>>> import numpy as np
>>> from numpy import linalg as LA
>>> np.set_printoptions(precision=2, suppress=True, linewidth=100, legacy="1.25")
>>> rng = np.random.default_rng(70)
>>> labels = rng.integers(0, 3, 8)
>>> data = np.array([[-5, 7, 6, 0, -6, -6, -8, 9],
...     [-6, 0, 5, -7, -4, 3, -7, 7],
...     [0, -3, 9, 4, -3, -6, 7, 1],
...     [-9, 9, 1, -1, -3, -3, 9, 9],
...     [-7, -9, 7, -2, -2, -4, -6, 3],
...     [9, 8, 4, 4, 4, -1, -1, -7],
...     [-8, -8, 5, 9, 5, 6, 3, -5],
...     [8, -2, -9, 8, 0, -6, -2, -9]]) * (labels[:, None] == labels)
>>> data
array([[-5,  7,  0,  0, -6,  0,  0,  0],
       [-6,  0,  0,  0, -4,  0,  0,  0],
       [ 0,  0,  9,  0,  0, -6,  7,  0],
       [ 0,  0,  0, -1,  0,  0,  0,  9],
       [-7, -9,  0,  0, -2,  0,  0,  0],
       [ 0,  0,  4,  0,  0, -1, -1,  0],
       [ 0,  0,  5,  0,  0,  6,  3,  0],
       [ 0,  0,  0,  8,  0,  0,  0, -9]])
>>> x = np.array([-1, 1, -2, -1, -2, -2, 2, 1])
>>> h = np.maximum(data @ x, 0)
>>> np.maximum(data @ (3 * x), 0)
array([72, 42, 24, 30,  6,  0,  0,  0])
>>> h
array([24, 14,  8, 10,  2,  0,  0,  0])
>>> np.maximum(data @ x, 0) - np.maximum(-data @ x, 0)
array([ 24,  14,   8,  10,   2,  -8, -16, -17])
>>> data * (h > 1e-9)[:, None]
array([[-5,  7,  0,  0, -6,  0,  0,  0],
       [-6,  0,  0,  0, -4,  0,  0,  0],
       [ 0,  0,  9,  0,  0, -6,  7,  0],
       [ 0,  0,  0, -1,  0,  0,  0,  9],
       [-7, -9,  0,  0, -2,  0,  0,  0],
       [ 0,  0,  0,  0,  0,  0,  0,  0],
       [ 0,  0,  0,  0,  0,  0,  0,  0],
       [ 0,  0,  0,  0,  0,  0,  0,  0]])
>>> data.T @ h
array([-218,  150,   72,  -10, -204,  -48,   56,   90])
>>> np.tanh(data @ x)
array([ 1.  ,  1.  ,  1.  ,  1.  ,  0.96, -1.  , -1.  , -1.  ])
>>> B = data + rng.integers(-2, 3, (8, 7)) @ rng.integers(-2, 3, (7, 8))
>>> B
array([[ -5,   6,   0,  -4,  -8,  -3,  10,   3],
       [ -1,   3,   1,   4,  -5,  -5, -11,   1],
       [  4,   1,   7,  -5,   2, -12,  11,  -2],
       [ -1,   3,   0,   5,  -1,   5,  -8,   7],
       [ -4,  -2,  -1,   0,  -2,  -5,  -4,  -4],
       [  0,  -2,  12,  -1,   3,   5,  -1,   2],
       [ -4,   2,   7,  -3,   8,  17,   5, -11],
       [  2,  -5,   4,  14,  -1,   3,  -9,  -3]])
>>> np.round(LA.svd(B - data, compute_uv=False), 2) + 0
array([23.64, 20.99, 16.33,  8.79,  4.81,  1.54,  0.46,  0.  ])
>>> B - data
array([[  0,  -1,   0,  -4,  -2,  -3,  10,   3],
       [  5,   3,   1,   4,  -1,  -5, -11,   1],
       [  4,   1,  -2,  -5,   2,  -6,   4,  -2],
       [ -1,   3,   0,   6,  -1,   5,  -8,  -2],
       [  3,   7,  -1,   0,   0,  -5,  -4,  -4],
       [  0,  -2,   8,  -1,   3,   6,   0,   2],
       [ -4,   2,   2,  -3,   8,  11,   2, -11],
       [  2,  -5,   4,   6,  -1,   3,  -9,   6]])
>>> np.abs(B - data).sum(axis=1)
array([23, 31, 26, 26, 24, 22, 43, 36])
>>> LA.matrix_rank(B - data, tol=1e-8)
7
>>> Q, evecs = LA.qr(data[:, :6])[0], LA.qr(data[:, 6:])[0]
>>> sigma = LA.svd(Q.T @ evecs, compute_uv=False)
>>> round(float(LA.norm(Q @ Q.T - evecs @ evecs.T, 2)), 2)
1.0
>>> LA.cond(data) > 100
False
>>> np.argsort(-LA.norm(data, axis=0).round(6), kind="stable")[:3]
array([7, 1, 2])
>>> LA.matrix_rank(data, rtol=0.1)
7
>>> [round(float(x), 2) for x in LA.svd(data, compute_uv=False)[:3]]
[14.42, 13.52, 12.67]
>>> np.abs(LA.svd(data)[2][-1])
array([0.56, 0.27, 0.  , 0.  , 0.79, 0.  , 0.  , 0.  ])
>>> data @ data
array([[ 25,  19,   0,   0,  14,   0,   0,   0],
       [ 58,  -6,   0,   0,  44,   0,   0,   0],
       [  0,   0,  92,   0,   0,  -6,  90,   0],
       [  0,   0,   0,  73,   0,   0,   0, -90],
       [103, -31,   0,   0,  82,   0,   0,   0],
       [  0,   0,  27,   0,   0, -29,  26,   0],
       [  0,   0,  84,   0,   0, -18,  38,   0],
       [  0,   0,   0, -80,   0,   0,   0, 153]])
>>> np.flatnonzero(LA.matrix_power((data != 0) + (data.T != 0) + np.eye(8), 8)[7])
array([3, 7])
>>> (LA.matrix_power((data != 0) + (data.T != 0) + np.eye(8), 8) > 0).astype(int)
array([[1, 1, 0, 0, 1, 0, 0, 0],
       [1, 1, 0, 0, 1, 0, 0, 0],
       [0, 0, 1, 0, 0, 1, 1, 0],
       [0, 0, 0, 1, 0, 0, 0, 1],
       [1, 1, 0, 0, 1, 0, 0, 0],
       [0, 0, 1, 0, 0, 1, 1, 0],
       [0, 0, 1, 0, 0, 1, 1, 0],
       [0, 0, 0, 1, 0, 0, 0, 1]])
>>> F = np.loadtxt("sample16.csv", delimiter=",")
>>> F
array([[53.,  3.,  3.,  3.,  1.,  1.,  1.,  0.,  3.,  3.,  0.],
       [ 3., 11.,  0.,  0.,  0.,  3.,  2.,  3.,  0.,  0.,  3.],
       [ 3.,  0.,  3.,  1.,  0.,  3.,  2.,  1.,  0.,  1.,  1.],
       [ 1.,  0.,  1.,  0.,  3.,  3.,  0.,  3.,  0.,  2.,  1.],
       [ 1.,  2.,  1.,  0.,  0.,  1.,  1.,  3.,  1.,  0.,  0.],
       [ 3.,  2.,  1.,  0.,  1., 53.,  3.,  0.,  1.,  3.,  3.],
       [ 1.,  1.,  0.,  1.,  2.,  0., 50.,  2.,  3.,  2.,  3.],
       [ 1.,  0.,  1.,  3.,  0.,  2.,  3., 30.,  2.,  3.,  2.],
       [ 0.,  3.,  3.,  1.,  3.,  3.,  2.,  1.,  2.,  0.,  0.],
       [ 2.,  0.,  2.,  2.,  1.,  2.,  3.,  2.,  2., 11.,  3.],
       [ 3.,  1.,  2.,  2.,  0.,  2.,  2.,  2.,  2.,  2., 32.]])
>>> Q, r_ = LA.qr(F)
>>> np.round(Q.T @ Q, 2) + 0
array([[1., 0., 0., 0., 0., 0., 0., 0., 0., 0., 0.],
       [0., 1., 0., 0., 0., 0., 0., 0., 0., 0., 0.],
       [0., 0., 1., 0., 0., 0., 0., 0., 0., 0., 0.],
       [0., 0., 0., 1., 0., 0., 0., 0., 0., 0., 0.],
       [0., 0., 0., 0., 1., 0., 0., 0., 0., 0., 0.],
       [0., 0., 0., 0., 0., 1., 0., 0., 0., 0., 0.],
       [0., 0., 0., 0., 0., 0., 1., 0., 0., 0., 0.],
       [0., 0., 0., 0., 0., 0., 0., 1., 0., 0., 0.],
       [0., 0., 0., 0., 0., 0., 0., 0., 1., 0., 0.],
       [0., 0., 0., 0., 0., 0., 0., 0., 0., 1., 0.],
       [0., 0., 0., 0., 0., 0., 0., 0., 0., 0., 1.]])
>>> np.round(np.trace(Q @ Q.T), 2)
11.0
>>> round(abs(r_[0, 0]), 2), round(LA.norm(F[:, 0]), 2)
(53.41, 53.41)
>>> K = -1 * np.eye(14) + np.ones((14, 14))
>>> K
array([[0., 1., 1., 1., 1., 1., 1., 1., 1., 1., 1., 1., 1., 1.],
       [1., 0., 1., 1., 1., 1., 1., 1., 1., 1., 1., 1., 1., 1.],
       [1., 1., 0., 1., 1., 1., 1., 1., 1., 1., 1., 1., 1., 1.],
       [1., 1., 1., 0., 1., 1., 1., 1., 1., 1., 1., 1., 1., 1.],
       [1., 1., 1., 1., 0., 1., 1., 1., 1., 1., 1., 1., 1., 1.],
       [1., 1., 1., 1., 1., 0., 1., 1., 1., 1., 1., 1., 1., 1.],
       [1., 1., 1., 1., 1., 1., 0., 1., 1., 1., 1., 1., 1., 1.],
       [1., 1., 1., 1., 1., 1., 1., 0., 1., 1., 1., 1., 1., 1.],
       [1., 1., 1., 1., 1., 1., 1., 1., 0., 1., 1., 1., 1., 1.],
       [1., 1., 1., 1., 1., 1., 1., 1., 1., 0., 1., 1., 1., 1.],
       [1., 1., 1., 1., 1., 1., 1., 1., 1., 1., 0., 1., 1., 1.],
       [1., 1., 1., 1., 1., 1., 1., 1., 1., 1., 1., 0., 1., 1.],
       [1., 1., 1., 1., 1., 1., 1., 1., 1., 1., 1., 1., 0., 1.],
       [1., 1., 1., 1., 1., 1., 1., 1., 1., 1., 1., 1., 1., 0.]])
>>> np.allclose(K @ K.T, K.T @ K)
True
>>> np.sort(np.abs(LA.eigvals(K)))
array([ 1.,  1.,  1.,  1.,  1.,  1.,  1.,  1.,  1.,  1.,  1.,  1.,  1., 13.])
>>> np.allclose(K, K.T)
True
>>> LA.determinant(K)
Traceback (most recent call last):
  File "<python-input-43>", line 1, in <module>
    LA.determinant(K)
    ^^^^^^^^^^^^^^
AttributeError: module 'numpy.linalg' has no attribute 'determinant'
>>> np.trace(K)
0.0
>>> round(float(np.abs(LA.eigvals(K)).max()), 2)
13.0
